$ ipython --no-banner

In [1]: import numpy as np

In [2]: np.set_printoptions(precision=1, suppress=True, linewidth=140, sign=" ")

In [3]: def rd(a):
   ...:     return np.round(a, 1) + 0
   ...: 

In [4]: X = np.load("mat.npy")

In [5]: X
Out[5]: 
array([[19, -4,  3],
       [-4, 10,  0],
       [ 3,  0, 20]])

In [6]: vals, evecs = np.linalg.eig(X)

In [7]: rd(X @ evecs[:, 0] - vals[0] * evecs[:, 0])
Out[7]: array([ 0.,  0.,  0.])

In [8]: rd(np.sort(np.linalg.eigvals(X.T)))
Out[8]: array([  8.4,  17.5,  23.1])

In [9]: f = np.array([1, -5, 6])

In [10]: B = X + np.outer(f, np.eye(3)[2])

In [11]: np.linalg.matrix_rank(np.linalg.inv(B) - np.linalg.inv(X), tol=1e-8)
Out[11]: np.int64(1)

In [12]: x0 = np.ones(3)

In [13]: for _ in range(3):
    ...:     x0 = X @ x0
    ...:     x0 /= np.linalg.norm(x0)
    ...:     print(round(x0 @ X @ x0, 1))
    ...: 
21.1
22.6
22.9

In [14]: rd(x0)
Out[14]: array([ 0.6, -0.1,  0.8])

In [15]: B = np.array([[3, -5, -4, 3, -4, -5, -1],
    ...:     [2, 3, 4, 0, 4, -3, 5],
    ...:     [3, 5, 2, -3, -4, -5, -5],
    ...:     [-4, 3, -4, 0, -1, 4, -3],
    ...:     [2, 3, -2, -5, 2, 2, -3]])

In [16]: A = B.T @ B

In [17]: A
Out[17]: 
array([[ 42,   0,  14, -10,  -8, -48,  -2],
       [  0,  77,  24, -45,  15,   9, -23],
       [ 14,  24,  56,  -8,  24, -22,  32],
       [-10, -45,  -8,  43, -10, -10,  27],
       [ -8,  15,  24, -10,  53,  28,  41],
       [-48,   9, -22, -10,  28,  79,  -3],
       [ -2, -23,  32,  27,  41,  -3,  69]])

In [18]: rd(np.linalg.norm(A, 2) / np.linalg.norm(A))
Out[18]: np.float64(0.6)

In [19]: np.argsort(-np.linalg.norm(A, axis=0).round(6), kind="stable")[:3]
Out[19]: array([ 5,  1,  6])

In [20]: np.linalg.cond(A) > 100
Out[20]: np.True_

In [21]: rng = np.random.default_rng(3884)

In [22]: t = np.sort(rng.uniform(-2, 2, 33))

In [23]: data = np.c_[t, t ** 2, t ** 3] @ np.array([[-1, 3, 1, 2, -2, 0, 1],
    ...:     [1, 3, 3, 0, -2, -1, 2],
    ...:     [-1, 3, 3, 1, 2, 3, 1]])

In [24]: rd(data)
Out[24]: 
array([[ 10.7, -13. ,  -9.4,  -9.3, -14.3, -20.4,  -1.1],
       [  9.9, -11.8,  -8.3,  -8.7, -12.9, -18.6,  -0.9],
       [  6.8,  -7.4,  -4.5,  -6.1,  -7.7, -11.6,  -0.3],
       [  5.5,  -5.8,  -3.2,  -5.1,  -5.7,  -9. ,  -0.2],
       [  5.5,  -5.8,  -3.1,  -5.1,  -5.7,  -8.9,  -0.2],
       [  4.9,  -5. ,  -2.5,  -4.5,  -4.7,  -7.6,  -0.1],
       [  4.7,  -4.9,  -2.4,  -4.4,  -4.5,  -7.3,  -0.1],
       [  4.4,  -4.5,  -2.1,  -4.2,  -4. ,  -6.7,  -0.1],
       [  3.2,  -3.2,  -1.2,  -3.2,  -2.3,  -4.4,   0. ],
       [  3.1,  -3.1,  -1.1,  -3.1,  -2.2,  -4.2,   0. ],
       [  2.5,  -2.5,  -0.7,  -2.6,  -1.3,  -3.1,   0. ],
       [  2.4,  -2.4,  -0.6,  -2.5,  -1.2,  -2.9,   0. ],
       [  2.3,  -2.4,  -0.6,  -2.4,  -1.1,  -2.8,   0. ],
       [  2. ,  -2.1,  -0.4,  -2.2,  -0.8,  -2.3,   0. ],
       [  1.7,  -1.8,  -0.3,  -1.9,  -0.5,  -1.8,   0. ],
       [  1.2,  -1.4,  -0.2,  -1.5,   0. ,  -1.1,  -0.1],
       [  1.2,  -1.4,  -0.2,  -1.4,   0. ,  -1.1,  -0.1],
       [  0.9,  -1.1,  -0.1,  -1.1,   0.2,  -0.6,  -0.1],
       [  0.2,  -0.5,  -0.1,  -0.4,   0.3,   0. ,  -0.1],
       [  0.1,  -0.1,   0. ,  -0.1,   0.1,   0. ,   0. ],
       [  0.1,  -0.1,   0. ,  -0.1,   0.1,   0. ,   0. ],
       [ -0.3,   1.6,   0.9,   0.8,  -0.9,   0. ,   0.7],
       [ -0.4,   2.4,   1.4,   1. ,  -1.2,   0.1,   1. ],
       [ -0.5,   4.2,   2.8,   1.6,  -1.6,   0.4,   1.8],
       [ -1. ,   8.7,   6.8,   2.9,  -2. ,   1.9,   3.9],
       [ -1.3,  11.9,   9.6,   3.8,  -1.9,   3.2,   5.3],
       [ -1.9,  16.1,  13.5,   5. ,  -1.5,   5.2,   7.1],
       [ -2.3,  19.3,  16.5,   5.8,  -1.1,   6.8,   8.5],
       [ -3.1,  24.3,  21.1,   7.2,  -0.2,   9.5,  10.6],
       [ -3.4,  26.8,  23.5,   7.8,   0.3,  10.9,  11.7],
       [ -4.3,  32.3,  28.7,   9.3,   1.5,  14.1,  14. ],
       [ -4.8,  35.3,  31.5,  10.2,   2.2,  15.8,  15.2],
       [ -5.3,  38.2,  34.4,  11. ,   3. ,  17.7,  16.4]])

In [25]: vals, evecs = np.linalg.eigh(A)

In [26]: rd(evecs.T @ A @ evecs)
Out[26]: 
array([[   0. ,    0. ,    0. ,    0. ,    0. ,    0. ,    0. ],
       [   0. ,    0. ,    0. ,    0. ,    0. ,    0. ,    0. ],
       [   0. ,    0. ,    9.9,    0. ,    0. ,    0. ,    0. ],
       [   0. ,    0. ,    0. ,   25.8,    0. ,    0. ,    0. ],
       [   0. ,    0. ,    0. ,    0. ,  122.6,    0. ,    0. ],
       [   0. ,    0. ,    0. ,    0. ,    0. ,  127.1,    0. ],
       [   0. ,    0. ,    0. ,    0. ,    0. ,    0. ,  133.6]])

In [27]: rd(np.linalg.eigvalsh(A @ A))
Out[27]: array([     0. ,      0. ,     98.6,    663.6,  15025.4,  16159.3,  17852.1])

In [28]: rd(vals)
Out[28]: array([   0. ,    0. ,    9.9,   25.8,  122.6,  127.1,  133.6])

In [29]: rd(evecs @ np.diag(vals) @ evecs.T)
Out[29]: 
array([[ 42.,   0.,  14., -10.,  -8., -48.,  -2.],
       [  0.,  77.,  24., -45.,  15.,   9., -23.],
       [ 14.,  24.,  56.,  -8.,  24., -22.,  32.],
       [-10., -45.,  -8.,  43., -10., -10.,  27.],
       [ -8.,  15.,  24., -10.,  53.,  28.,  41.],
       [-48.,   9., -22., -10.,  28.,  79.,  -3.],
       [ -2., -23.,  32.,  27.,  41.,  -3.,  69.]])
